$ ipython --no-banner

In [1]: import numpy as np

In [2]: np.set_printoptions(precision=3, suppress=True, linewidth=120, floatmode="fixed")

In [3]: rnd = lambda a: np.round(a, 3) + 0

In [4]: Q, _ = np.linalg.qr(np.array([[0.5, -1.7, 1.4, 0.3],
   ...:     [0.4, 1.3, 0.2, -1.9],
   ...:     [0.6, -0.4, 0.6, 0.2],
   ...:     [1.4, 0.5, 0.8, 0.3]]))

In [5]: V, _ = np.linalg.qr(np.array([[-0.7, 2.3, -0.8, 0.2],
   ...:     [-0.1, 0.4, 1.3, 0.0],
   ...:     [0.7, -0.2, 0.4, 0.6],
   ...:     [-1.9, 0.8, -0.5, 0.0]]))

In [6]: sv = 5 * 0.2 ** np.arange(4)

In [7]: m1 = Q[:, :4] * sv @ V[:4]

In [8]: rnd(m1)
Out[8]: 
array([[ 0.485,  1.259,  1.037,  0.001],
       [ 0.477,  1.194, -0.319,  0.249],
       [ 0.606,  1.646,  0.507, -0.041],
       [ 1.357,  3.979,  0.565,  0.038]])

In [9]: vec = np.array([-2, 2, -1, 1])

In [10]: rhs = m1 @ vec

In [11]: rnd(rhs)
Out[11]: array([0.512, 2.002, 1.532, 4.716])

In [12]: np.linalg.solve(m1, rhs[:-1])
ValueError: solve1: Input operand 1 has a mismatch in its core dimension 0, with gufunc signature (m,m),(m)->(m) (size 3 is different from 4)


In [13]: rnd(np.linalg.solve(m1, rhs))
Out[13]: array([-2.000,  2.000, -1.000,  1.000])

In [14]: rnd(np.linalg.solve(m1, 4 * rhs))
Out[14]: array([-8.000,  8.000, -4.000,  4.000])

In [15]: rnd(np.linalg.solve(m1.T, m1[0]))
Out[15]: array([1.000, 0.000, 0.000, 0.000])

In [16]: out = np.array([[0, 1], [2, -2], [-3, -2], [-1, -2]])

In [17]: basis = np.array([[2, 0, 1], [0, 2, 2]])

In [18]: rng = np.random.default_rng(899386)

In [19]: A = out @ basis + 0.1 * rng.normal(size=(4, 3))

In [20]: rnd(A)
Out[20]: 
array([[ 0.081,  1.988,  1.989],
       [ 4.189, -3.910, -1.908],
       [-6.225, -4.042, -7.034],
       [-2.129, -3.936, -4.970]])

In [21]: ang = np.radians(135)

In [22]: R = np.eye(4)

In [23]: R[1, 1] = R[0, 0] = np.cos(ang)

In [24]: R[1, 0], R[0, 1] = -np.sin(ang), np.sin(ang)

In [25]: rnd(R)
Out[25]: 
array([[-0.707,  0.707,  0.000,  0.000],
       [-0.707, -0.707,  0.000,  0.000],
       [ 0.000,  0.000,  1.000,  0.000],
       [ 0.000,  0.000,  0.000,  1.000]])

In [26]: out = m1 @ R.T

In [27]: np.allclose(np.linalg.norm(m1, axis=1), np.linalg.norm(out, axis=1))
Out[27]: True

In [28]: rnd(np.abs(out - m1).max(axis=0))
Out[28]: array([0.497, 7.751, 0.000, 0.000])

In [29]: np.allclose(m1 @ m1.T, out @ out.T)
Out[29]: True

In [30]: proj = np.triu(np.array([[4, -5, 1, 1], [3, 5, -4, -2], [-4, 5, -5, -4], [3, 5, 2, 4]]), 1) + np.eye(4)

In [31]: out = proj @ R @ np.linalg.inv(proj)

In [32]: print(rnd(out))
[[  2.828  18.385  71.711 321.784]
 [ -0.707  -4.243 -20.263 -90.832]
 [  0.000   0.000   1.000   0.000]
 [  0.000   0.000   0.000   1.000]]

In [33]: rnd(np.poly(out))
Out[33]: array([ 1.000, -0.586, -0.828, -0.586,  1.000])

In [34]: data = np.loadtxt("dump.csv", delimiter=",")

In [35]: data
Out[35]: 
array([[1.000, 0.700, 0.490, 0.343],
       [0.700, 1.000, 0.700, 0.490],
       [0.490, 0.700, 1.000, 0.700],
       [0.343, 0.490, 0.700, 1.000]])

In [36]: evals, V = np.linalg.eigh(data)

In [37]: vec = np.array([2, 1, 1, 3])

In [38]: rnd(V * np.sqrt(evals) @ V.T)
Out[38]: 
array([[0.911, 0.348, 0.189, 0.116],
       [0.348, 0.856, 0.332, 0.189],
       [0.189, 0.332, 0.856, 0.348],
       [0.116, 0.189, 0.348, 0.911]])

In [39]: rnd(V * np.maximum(evals, 0) @ V.T)
Out[39]: 
array([[1.000, 0.700, 0.490, 0.343],
       [0.700, 1.000, 0.700, 0.490],
       [0.490, 0.700, 1.000, 0.700],
       [0.343, 0.490, 0.700, 1.000]])

In [40]: print(vec @ data @ vec)
32.416

In [41]: rnd(np.linalg.eigvalsh(data[1:, 1:]))
Out[41]: array([0.225, 0.510, 2.265])

In [42]: print(rnd(vec @ data @ vec / (vec @ vec)), rnd(evals[0]), rnd(evals[-1]))
2.161 0.203 2.725

In [43]: blk = np.stack([m1, 3 * m1, m1[::-1]])

In [44]: blk.shape
Out[44]: (3, 4, 4)

In [45]: rnd(np.linalg.det(blk))
Out[45]: array([0.040, 3.240, 0.040])

In [46]: rnd(np.linalg.norm(blk, axis=(1, 2)))
Out[46]: array([ 5.103, 15.309,  5.103])

In [47]: evals, V = np.linalg.eig(data)

In [48]: rnd(np.sort(np.linalg.eigvals(data.T)))
Out[48]: array([0.203, 0.318, 0.754, 2.725])

In [49]: rnd(np.sort(np.linalg.eigvals(data @ data)))
Out[49]: array([0.041, 0.101, 0.569, 7.425])

In [50]: rnd(np.prod(evals))
Out[50]: np.float64(0.133)

In [51]: print(rnd(data @ V[:, 0] - evals[0] * V[:, 0]))
[0.000 0.000 0.000 0.000]

In [52]: rnd(evals)
Out[52]: array([2.725, 0.754, 0.318, 0.203])

In [53]: vec = np.ones(4)

In [54]: for _ in range(6):
    ...:     vec = data @ vec
    ...:     vec /= np.linalg.norm(vec)
    ...:     print(round(vec @ data @ vec, 3))
    ...: 
2.725
2.725
2.725
2.725
2.725
2.725

In [55]: print(rnd(vec))
[0.461 0.536 0.536 0.461]

In [56]: rnd(np.linalg.eigvalsh(data)[-1])
Out[56]: np.float64(2.725)

In [57]: W0 = np.loadtxt("m.csv", delimiter=",")

In [58]: W0
Out[58]: 
array([[-1.080,  2.400, -1.680],
       [-1.440,  3.200, -2.240],
       [ 0.090, -0.200,  0.140]])

In [59]: W1 = np.array([[5, -3], [3, -4], [0, -5]])

In [60]: b = np.array([3, 0])

In [61]: hid = np.maximum(W0 @ W1 + b, 0)

In [62]: rnd(hid)
Out[62]: 
array([[4.800, 2.040],
       [5.400, 2.720],
       [2.850, 0.000]])

In [63]: basis = np.array([[3, 8, 6], [3, 3, 2]])

In [64]: rnd(hid @ basis)
Out[64]: 
array([[20.520, 44.520, 32.880],
       [24.360, 51.360, 37.840],
       [ 8.550, 22.800, 17.100]])

In [65]: (hid @ basis).round(6).argmax(axis=1)
Out[65]: array([1, 1, 1])

In [66]: L = np.linalg.cholesky(data)

In [67]: rnd(L)
Out[67]: 
array([[1.000, 0.000, 0.000, 0.000],
       [0.700, 0.714, 0.000, 0.000],
       [0.490, 0.500, 0.714, 0.000],
       [0.343, 0.350, 0.500, 0.714]])

In [68]: print(rnd(np.diag(L) ** 2))
[1.000 0.510 0.510 0.510]
